$ ipython --no-banner

In [1]: import numpy as np

In [2]: np.set_printoptions(precision=3, suppress=True, linewidth=100)

In [3]: M = np.load("x.npy")

In [4]: M
Out[4]: 
array([[5, 0, 0],
       [4, 3, 0],
       [2, 7, 2]])

In [5]: # triangular, det is the product of the diagonal

In [6]: M @ M
Out[6]: 
array([[25,  0,  0],
       [32,  9,  0],
       [42, 35,  4]])

In [7]: np.round(np.abs(np.linalg.eigvals(M)).max(), 3)
Out[7]: np.float64(5.0)

In [8]: np.linalg.matrix_power(M, 2)
Out[8]: 
array([[25,  0,  0],
       [32,  9,  0],
       [42, 35,  4]])

In [9]: round(np.linalg.det(M), 3)
Out[9]: np.float64(30.0)

In [10]: np.linalg.eigvals(M)
Out[10]: array([2., 3., 5.])

In [11]: round(np.linalg.det(M[::-1]), 3)
Out[11]: np.float64(-30.0)

In [12]: round(float(np.linalg.eigvals(M).sum().real), 3)
Out[12]: 10.0

In [13]: F = np.loadtxt("a.csv", delimiter=",")

In [14]: F
Out[14]: 
array([[  1.,   3.,   3.,   3.,   0.,  -2.,   0.,   2.],
       [  4.,   1.,   2.,   5.,  -2.,  -3.,   0.,   5.],
       [  1.,   0.,   5.,   2.,  -2.,   0.,   0.,   5.],
       [  4.,  -2.,   4.,  -1.,  -3.,   0.,  -2.,   4.],
       [  3.,  -4.,   2.,   2.,  -4.,   0.,  -2.,   6.],
       [  6.,  -3.,   1.,   2.,  -1.,   2.,   1.,   4.],
       [  6.,  -4.,  -2.,  -1.,  -3.,   1.,   3.,   7.],
       [  8.,  -1.,  -3.,   0.,  -4.,   4.,   6.,   7.],
       [  6.,  -2.,  -4.,   2.,  -3.,   3.,   8.,   4.],
       [  5.,  -1.,  -3.,   0.,  -5.,   4.,  10.,   6.],
       [  4.,  -4.,  -3.,  -2.,  -3.,   5.,   7.,   3.],
       [  5.,  -3.,   0.,  -1.,  -1.,   5.,   9.,   6.],
       [  4.,  -3.,   3.,   2.,   1.,   8.,  10.,   9.],
       [  6.,  -5.,   0.,   0.,   0.,   7.,  13.,   7.],
       [  3.,  -7.,   1.,   0.,  -2.,   8.,  16.,   7.],
       [  1.,  -5.,   1.,   0.,  -1.,   6.,  14.,  10.],
       [ -2.,  -6.,   3.,   3.,   1.,   8.,  17.,  12.],
       [ -1.,  -9.,   5.,   5.,   4.,   9.,  16.,  12.],
       [ -3., -12.,   8.,   4.,   2.,  12.,  15.,  10.],
       [ -1.,  -9.,  10.,   1.,   3.,  12.,  13.,  12.],
       [  1., -10.,  10.,  -1.,   0.,  15.,  15.,  12.],
       [ -2., -11.,   8.,   2.,   1.,  15.,  18.,  11.],
       [ -5., -14.,   7.,   5.,   3.,  12.,  16.,  12.],
       [ -3., -14.,   9.,   2.,   1.,  13.,  19.,  12.],
       [ -1., -17.,   6.,   4.,   1.,  14.,  21.,  12.],
       [  1., -16.,   3.,   5.,   2.,  12.,  23.,  13.],
       [ -2., -15.,   5.,   5.,   2.,  15.,  22.,  15.],
       [  1., -18.,   3.,   6.,   4.,  15.,  22.,  17.],
       [  3., -19.,   5.,   5.,   4.,  14.,  23.,  17.],
       [  5., -22.,   8.,   3.,   5.,  15.,  23.,  18.],
       [  3., -20.,   6.,   1.,   6.,  13.,  20.,  19.],
       [  1., -19.,   8.,  -1.,   9.,  10.,  22.,  18.]])

In [15]: C = F[[4, 13]].astype(float)

In [16]: for _ in range(7):
    ...:     z = np.linalg.norm(F[:, None] - C, axis=-1).argmin(axis=1)
    ...:     C = np.array([F[z == j].mean(axis=0) for j in range(2)])
    ...: 

In [17]: z
Out[17]: 
array([0, 0, 0, 0, 0, 0, 0, 0, 0, 0, 0, 0, 0, 0, 0, 0, 1, 1, 1, 1, 1, 1, 1, 1, 1, 1, 1, 1, 1, 1, 1,
       1])

In [18]: np.abs(C[1] - C[0]).argmax()
Out[18]: np.int64(6)

In [19]: np.bincount(z)
Out[19]: array([16, 16])

In [20]: rng = np.random.default_rng(658)

In [21]: z = rng.permutation(8)

In [22]: A2 = F[:, z] * rng.choice([-1, 1], 8)

In [23]: A2
Out[23]: 
array([[  3.,   2.,   0.,  -3.,   0.,   2.,  -3.,  -1.],
       [  2.,   5.,   0.,  -1.,  -2.,   3.,  -5.,  -4.],
       [  5.,   5.,   0.,  -0.,  -2.,  -0.,  -2.,  -1.],
       [  4.,   4.,  -2.,   2.,  -3.,  -0.,   1.,  -4.],
       [  2.,   6.,  -2.,   4.,  -4.,  -0.,  -2.,  -3.],
       [  1.,   4.,   1.,   3.,  -1.,  -2.,  -2.,  -6.],
       [ -2.,   7.,   3.,   4.,  -3.,  -1.,   1.,  -6.],
       [ -3.,   7.,   6.,   1.,  -4.,  -4.,  -0.,  -8.],
       [ -4.,   4.,   8.,   2.,  -3.,  -3.,  -2.,  -6.],
       [ -3.,   6.,  10.,   1.,  -5.,  -4.,  -0.,  -5.],
       [ -3.,   3.,   7.,   4.,  -3.,  -5.,   2.,  -4.],
       [  0.,   6.,   9.,   3.,  -1.,  -5.,   1.,  -5.],
       [  3.,   9.,  10.,   3.,   1.,  -8.,  -2.,  -4.],
       [  0.,   7.,  13.,   5.,   0.,  -7.,  -0.,  -6.],
       [  1.,   7.,  16.,   7.,  -2.,  -8.,  -0.,  -3.],
       [  1.,  10.,  14.,   5.,  -1.,  -6.,  -0.,  -1.],
       [  3.,  12.,  17.,   6.,   1.,  -8.,  -3.,   2.],
       [  5.,  12.,  16.,   9.,   4.,  -9.,  -5.,   1.],
       [  8.,  10.,  15.,  12.,   2., -12.,  -4.,   3.],
       [ 10.,  12.,  13.,   9.,   3., -12.,  -1.,   1.],
       [ 10.,  12.,  15.,  10.,   0., -15.,   1.,  -1.],
       [  8.,  11.,  18.,  11.,   1., -15.,  -2.,   2.],
       [  7.,  12.,  16.,  14.,   3., -12.,  -5.,   5.],
       [  9.,  12.,  19.,  14.,   1., -13.,  -2.,   3.],
       [  6.,  12.,  21.,  17.,   1., -14.,  -4.,   1.],
       [  3.,  13.,  23.,  16.,   2., -12.,  -5.,  -1.],
       [  5.,  15.,  22.,  15.,   2., -15.,  -5.,   2.],
       [  3.,  17.,  22.,  18.,   4., -15.,  -6.,  -1.],
       [  5.,  17.,  23.,  19.,   4., -14.,  -5.,  -3.],
       [  8.,  18.,  23.,  22.,   5., -15.,  -3.,  -5.],
       [  6.,  19.,  20.,  20.,   6., -13.,  -1.,  -3.],
       [  8.,  18.,  22.,  19.,   9., -10.,   1.,  -1.]])

In [24]: Uu, _, Vh = np.linalg.svd(F.T @ A2)

In [25]: np.round(np.linalg.lstsq(F, A2)[0], 3) + 0
Out[25]: 
array([[ 0.,  0.,  0.,  0.,  0.,  0.,  0., -1.],
       [ 0.,  0.,  0., -1.,  0.,  0.,  0.,  0.],
       [ 1.,  0.,  0.,  0.,  0.,  0.,  0.,  0.],
       [ 0.,  0.,  0.,  0.,  0.,  0., -1.,  0.],
       [ 0.,  0.,  0.,  0.,  1.,  0.,  0.,  0.],
       [ 0.,  0.,  0.,  0.,  0., -1.,  0.,  0.],
       [ 0.,  0.,  1.,  0.,  0.,  0.,  0.,  0.],
       [ 0.,  1.,  0.,  0.,  0.,  0.,  0.,  0.]])
